% ipython --no-banner

In [1]: import numpy as np

In [2]: np.set_printoptions(suppress=True, linewidth=120)

In [3]: F = np.load("x.npy")

In [4]: F
Out[4]: 
array([[ 26, -34,  -6,  24,   2,  26],
       [ 19,  13, -29,  -8,  15, -17],
       [-44,  11,  11,  29,  22,   6],
       [-37,  -1,  20,  26,   9,  14],
       [-17,  33, -30,  12,  41, -22],
       [ 24, -40, -40,  80,  56,  40],
       [-24,  30,  44, -70, -56, -30],
       [ 20, -23,  19, -17, -34,  12],
       [ -8,  31,  -4, -31,  -4, -29],
       [-16,  -4,   3,  24,  14,  11]])

In [5]: rk = np.linalg.matrix_rank(F)

In [6]: rk
Out[6]: np.int64(3)

In [7]: null = np.linalg.svd(F)[2][rk:].T

In [8]: null.shape
Out[8]: (6, 3)

In [9]: np.allclose(F @ null, 0)
Out[9]: True

In [10]: print([int(np.linalg.matrix_rank(F[:i])) for i in range(1, len(F) + 1)])
[1, 2, 3, 3, 3, 3, 3, 3, 3, 3]

In [11]: [int(np.linalg.matrix_rank(F[:, :j + 1])) for j in range(6)]
Out[11]: [1, 2, 3, 3, 3, 3]

In [12]: print(np.unique(F.round(6), axis=0).shape)
(10, 6)

In [13]: np.linalg.lstsq(F[:-1].T, F[-1])[2]
Out[13]: np.int32(3)

In [14]: U, sig = np.linalg.svd(F)
---------------------------------------------------------------------------
ValueError                                Traceback (most recent call last)
Cell In[14], line 1
----> 1 U, sig = np.linalg.svd(F)

ValueError: too many values to unpack (expected 2)

In [15]: U, sig, Vh = np.linalg.svd(F, full_matrices=False)

In [16]: np.round(np.abs(Vh[0]), 1)
Out[16]: array([0.1, 0.3, 0.3, 0.7, 0.5, 0.3])

In [17]: np.round(np.cumsum(sig ** 2) / np.sum(sig ** 2), 1)
Out[17]: array([0.6, 0.9, 1. , 1. , 1. , 1. ])

In [18]: U.shape, sig.shape, Vh.shape
Out[18]: ((10, 6), (6,), (6, 6))

In [19]: sig.round(1) + 0
Out[19]: array([179.8, 103.3,  84.3,   0. ,   0. ,   0. ])

In [20]: np.count_nonzero(F)
Out[20]: np.int64(60)

In [21]: print(np.diff(F, axis=0))
[[  -7   47  -23  -32   13  -43]
 [ -63   -2   40   37    7   23]
 [   7  -12    9   -3  -13    8]
 [  20   34  -50  -14   32  -36]
 [  41  -73  -10   68   15   62]
 [ -48   70   84 -150 -112  -70]
 [  44  -53  -25   53   22   42]
 [ -28   54  -23  -14   30  -41]
 [  -8  -35    7   55   18   40]]

In [22]: F.mean(axis=0)
Out[22]: array([-5.7,  1.6, -1.2,  6.9,  6.5,  1.1])

In [23]: np.linalg.matrix_rank(F)
Out[23]: np.int64(3)

In [24]: round(np.linalg.norm(F, 2) / np.linalg.norm(F), 1)
Out[24]: np.float64(0.8)

In [25]: [round(float(x), 1) for x in np.linalg.svd(F, compute_uv=False)[:3]]
Out[25]: [179.8, 103.3, 84.3]

In [26]: np.argsort(-np.linalg.norm(F, axis=0).round(6), kind="stable")[:3]
Out[26]: array([3, 4, 1])

In [27]: np.linalg.matrix_rank(F, rtol=0.1)
Out[27]: np.int64(3)

In [28]: arr = np.loadtxt("data.csv", delimiter=",")

In [29]: arr
Out[29]: 
array([[ 1.,  1., -1., -1.,  1.,  1., -1., -1.],
       [ 1.,  1.,  1.,  1., -1., -1., -1., -1.],
       [ 1., -1.,  1., -1., -1.,  1., -1.,  1.],
       [ 1., -1., -1.,  1., -1.,  1.,  1., -1.]])

In [30]: t3 = np.stack([arr, -2 * arr, arr[::-1]])

In [31]: np.round(np.linalg.norm(t3, axis=(1, 2)), 1)
Out[31]: array([ 5.7, 11.3,  5.7])

In [32]: print(np.linalg.matrix_rank(t3.reshape(3, -1)))
2

In [33]: np.einsum("bij,cij->bc", t3, t3)
Out[33]: 
array([[ 32., -64.,   0.],
       [-64., 128.,   0.],
       [  0.,   0.,  32.]])
